$ python -q
>>> import numpy as np
>>> np.set_printoptions(precision=1, suppress=True, linewidth=120, floatmode="fixed")
>>> rd = lambda a: np.round(a, 1) + 0
>>> W0 = np.loadtxt("run9.csv", delimiter=",")
>>> W0
array([[  0.0,  30.0,  18.0,   0.0, -40.0, -24.0],
       [ 24.0,  18.0,  18.0, -32.0, -24.0, -24.0],
       [ 54.0,  12.0,  24.0, -72.0, -16.0, -32.0],
       [  0.0,  10.0,   6.0,   0.0,  20.0,  12.0],
       [  8.0,   6.0,   6.0,  16.0,  12.0,  12.0],
       [ 18.0,   4.0,   8.0,  36.0,   8.0,  16.0]])
>>> [round(float(x), 1) for x in np.linalg.svd(W0, compute_uv=False)[:3]]
[121.1, 55.0, 46.3]
>>> np.argsort(-np.linalg.norm(W0, axis=0).round(6), kind="stable")[:3]
array([3, 0, 4])
>>> u = np.array([-5, -1, 2, 0, 3, 2])
>>> other = W0 + np.outer(u, np.eye(6)[0])
>>> rd(np.linalg.det(other) / np.linalg.det(W0)), rd(1 + np.linalg.solve(W0, u)[0])
(np.float64(4.2), np.float64(4.2))
>>> np.linalg.matrix_rank(np.linalg.inv(other) - np.linalg.inv(W0), tol=1e-8)
np.int64(1)
>>> other
array([[ -5.0,  30.0,  18.0,   0.0, -40.0, -24.0],
       [ 23.0,  18.0,  18.0, -32.0, -24.0, -24.0],
       [ 56.0,  12.0,  24.0, -72.0, -16.0, -32.0],
       [  0.0,  10.0,   6.0,   0.0,  20.0,  12.0],
       [ 11.0,   6.0,   6.0,  16.0,  12.0,  12.0],
       [ 20.0,   4.0,   8.0,  36.0,   8.0,  16.0]])
>>> O, R = np.linalg.qr(W0)
>>> rd(O @ R)
array([[  0.0,  30.0,  18.0,   0.0, -40.0, -24.0],
       [ 24.0,  18.0,  18.0, -32.0, -24.0, -24.0],
       [ 54.0,  12.0,  24.0, -72.0, -16.0, -32.0],
       [  0.0,  10.0,   6.0,   0.0,  20.0,  12.0],
       [  8.0,   6.0,   6.0,  16.0,  12.0,  12.0],
       [ 18.0,   4.0,   8.0,  36.0,   8.0,  16.0]])
>>> rd(np.abs(np.diag(R)))
array([62.3, 33.9,  0.2, 62.3, 33.9,  0.2])
>>> rd(abs(R[0, 0])), rd(np.linalg.norm(W0[:, 0]))
(np.float64(62.3), np.float64(62.3))
>>> other = np.linalg.inv(W0)
>>> np.allclose(other, W0.T)
False
>>> rd(np.linalg.det(W0) * np.linalg.det(other))
np.float64(1.0)
>>> rd(np.linalg.slogdet(W0)[0])
np.float64(1.0)
>>> rd(W0 @ other)
array([[1.0, 0.0, 0.0, 0.0, 0.0, 0.0],
       [0.0, 1.0, 0.0, 0.0, 0.0, 0.0],
       [0.0, 0.0, 1.0, 0.0, 0.0, 0.0],
       [0.0, 0.0, 0.0, 1.0, 0.0, 0.0],
       [0.0, 0.0, 0.0, 0.0, 1.0, 0.0],
       [0.0, 0.0, 0.0, 0.0, 0.0, 1.0]])
>>> left, sigma, VT = np.linalg.svd(W0)
>>> np.argmax(sigma[:-1] / (sigma[1:] + 1e-6)) + 1
np.int64(4)
>>> rd(sigma)
array([121.1,  55.0,  46.3,  21.0,   0.3,   0.1])
>>> other = left[:, :4] @ np.diag(sigma[:4]) @ VT[:4]
>>> np.linalg.matrix_rank(W0, rtol=0.05)
np.int64(4)
>>> rd(np.linalg.norm(W0 - other, 2)), rd(sigma[4])
(np.float64(0.3), np.float64(0.3))
>>> np.linalg.matrix_rank(other)
np.int64(4)
>>> A = np.load("block10.npy")
>>> A
array([[ 0,  1,  4,  3],
       [ 1,  6,  9,  7],
       [ 5, 11, 10,  9],
       [ 5, 14, 13, 14],
       [10, 19, 18, 14],
       [11, 21, 23, 16],
       [12, 25, 24, 20],
       [17, 29, 26, 23],
       [17, 34, 28, 24],
       [17, 39, 30, 24],
       [20, 42, 34, 28],
       [21, 42, 35, 32],
       [24, 46, 38, 32],
       [27, 50, 41, 34],
       [29, 51, 43, 38],
       [32, 53, 47, 39],
       [32, 58, 50, 43],
       [34, 58, 50, 43],
       [39, 60, 53, 45],
       [41, 62, 54, 45]])
>>> proj = A @ np.linalg.solve(A.T @ A, A.T)
>>> rd(proj @ A[:, 1])
array([ 1.0,  6.0, 11.0, 14.0, 19.0, 21.0, 25.0, 29.0, 34.0, 39.0, 42.0, 42.0, 46.0, 50.0, 51.0, 53.0, 58.0, 58.0,
       60.0, 62.0])
>>> rd(np.linalg.eigvalsh(proj))
array([0.0, 0.0, 0.0, 0.0, 0.0, 0.0, 0.0, 0.0, 0.0, 0.0, 0.0, 0.0, 0.0, 0.0, 0.0, 0.0, 1.0, 1.0, 1.0, 1.0])
>>> rd(np.trace(proj))
np.float64(4.0)
>>> O, R = np.linalg.qr(A)
>>> np.trace(O @ O.T)
np.float64(4.0)
>>> rd(np.abs(np.diag(R)))
array([103.3,  21.3,   9.3,   5.9])
>>> rd(O)
array([[ 0.0,  0.0, -0.3,  0.0],
       [ 0.0, -0.2, -0.5,  0.0],
       [ 0.0, -0.1, -0.1, -0.1],
       [ 0.0, -0.2, -0.2, -0.5],
       [-0.1, -0.1, -0.2,  0.2],
       [-0.1, -0.1, -0.5,  0.4],
       [-0.1, -0.2, -0.3,  0.0],
       [-0.2,  0.0, -0.1, -0.2],
       [-0.2, -0.2,  0.1,  0.0],
       [-0.2, -0.4,  0.3,  0.3],
       [-0.2, -0.3,  0.1,  0.2],
       [-0.2, -0.2,  0.1, -0.4],
       [-0.2, -0.2,  0.1,  0.1],
       [-0.3, -0.1,  0.2,  0.2],
       [-0.3,  0.0,  0.1, -0.2],
       [-0.3,  0.1, -0.1,  0.1],
       [-0.3, -0.1,  0.0, -0.1],
       [-0.3,  0.1,  0.0, -0.1],
       [-0.4,  0.4, -0.1,  0.0],
       [-0.4,  0.5,  0.0,  0.1]])
>>> rd(R)
array([[-103.3, -180.5, -155.2, -131.5],
       [   0.0,  -21.3,  -16.2,  -13.9],
       [   0.0,    0.0,   -9.3,   -6.2],
       [   0.0,    0.0,    0.0,   -5.9]])
>>> rd(O @ R)
array([[ 0.0,  1.0,  4.0,  3.0],
       [ 1.0,  6.0,  9.0,  7.0],
       [ 5.0, 11.0, 10.0,  9.0],
       [ 5.0, 14.0, 13.0, 14.0],
       [10.0, 19.0, 18.0, 14.0],
       [11.0, 21.0, 23.0, 16.0],
       [12.0, 25.0, 24.0, 20.0],
       [17.0, 29.0, 26.0, 23.0],
       [17.0, 34.0, 28.0, 24.0],
       [17.0, 39.0, 30.0, 24.0],
       [20.0, 42.0, 34.0, 28.0],
       [21.0, 42.0, 35.0, 32.0],
       [24.0, 46.0, 38.0, 32.0],
       [27.0, 50.0, 41.0, 34.0],
       [29.0, 51.0, 43.0, 38.0],
       [32.0, 53.0, 47.0, 39.0],
       [32.0, 58.0, 50.0, 43.0],
       [34.0, 58.0, 50.0, 43.0],
       [39.0, 60.0, 53.0, 45.0],
       [41.0, 62.0, 54.0, 45.0]])
>>> Ac = A - A.mean(axis=0)
>>> evecs = np.linalg.svd(Ac)[2][:1]
>>> other = Ac - Ac @ evecs.T @ evecs
>>> rd(np.linalg.norm(other) / np.linalg.norm(Ac))
np.float64(0.1)
>>> z = A[:, 3] > np.median(A[:, 3])
>>> u = A[z].mean(axis=0) - A[~z].mean(axis=0)
>>> z.astype(int)
array([0, 0, 0, 0, 0, 0, 0, 0, 0, 0, 1, 1, 1, 1, 1, 1, 1, 1, 1, 1])
>>> (((A - A.mean(axis=0)) @ u > 0) == z).mean()
np.float64(1.0)
>>> Ac = A - A.mean(axis=0)
>>> left, sigma, VT = np.linalg.svd(Ac, full_matrices=False)
>>> np.searchsorted(np.cumsum(sigma ** 2) / (sigma ** 2).sum(), 0.9) + 1
np.int64(1)
>>> np.abs(left[:, 0]).argmax()
np.int64(0)
>>> np.abs(VT[0]).argmax()
np.int64(1)
>>> E = np.vander(np.arange(5) - 1, 4, increasing=True)
>>> E
array([[ 1, -1,  1, -1],
       [ 1,  0,  0,  0],
       [ 1,  1,  1,  1],
       [ 1,  2,  4,  8],
       [ 1,  3,  9, 27]])
>>> # row 4 is much longer than the rest
>>> O = E.astype(float).copy()
>>> for j in range(4):
...     O[:, j] -= O[:, :j] @ (O[:, :j].T @ O[:, j])
...     O[:, j] /= np.linalg.norm(O[:, j])
... 
>>> rd(O.T @ O)
array([[1.0, 0.0, 0.0, 0.0],
       [0.0, 1.0, 0.0, 0.0],
       [0.0, 0.0, 1.0, 0.0],
       [0.0, 0.0, 0.0, 1.0]])
>>> rd(O)
array([[ 0.4, -0.6,  0.5, -0.3],
       [ 0.4, -0.3, -0.3,  0.6],
       [ 0.4,  0.0, -0.5,  0.0],
       [ 0.4,  0.3, -0.3, -0.6],
       [ 0.4,  0.6,  0.5,  0.3]])
>>> vec = np.array([3, 3, 3, 0])
>>> target = E @ vec
>>> target
array([ 3,  3,  9, 21, 39])
>>> rd(np.linalg.pinv(E) @ E)
array([[1.0, 0.0, 0.0, 0.0],
       [0.0, 1.0, 0.0, 0.0],
       [0.0, 0.0, 1.0, 0.0],
       [0.0, 0.0, 0.0, 1.0]])
>>> rd(np.linalg.lstsq(E, target)[0])
array([3.0, 3.0, 3.0, 0.0])
>>> rng = np.random.default_rng(36619)
>>> target = target + 0.3 * rng.normal(size=5)
>>> rd(target)
array([ 2.9,  2.6,  9.5, 20.9, 39.4])
>>> b, *_ = np.linalg.lstsq(E, target)
>>> [round(float(np.linalg.norm(np.linalg.solve(E.T @ E + lam * np.eye(4), E.T @ target))), 2) for lam in (0, 1, 10, 100)]
[5.22, 4.44, 2.31, 1.35]
>>> rd(E.T @ (target - E @ b))
array([0.0, 0.0, 0.0, 0.0])
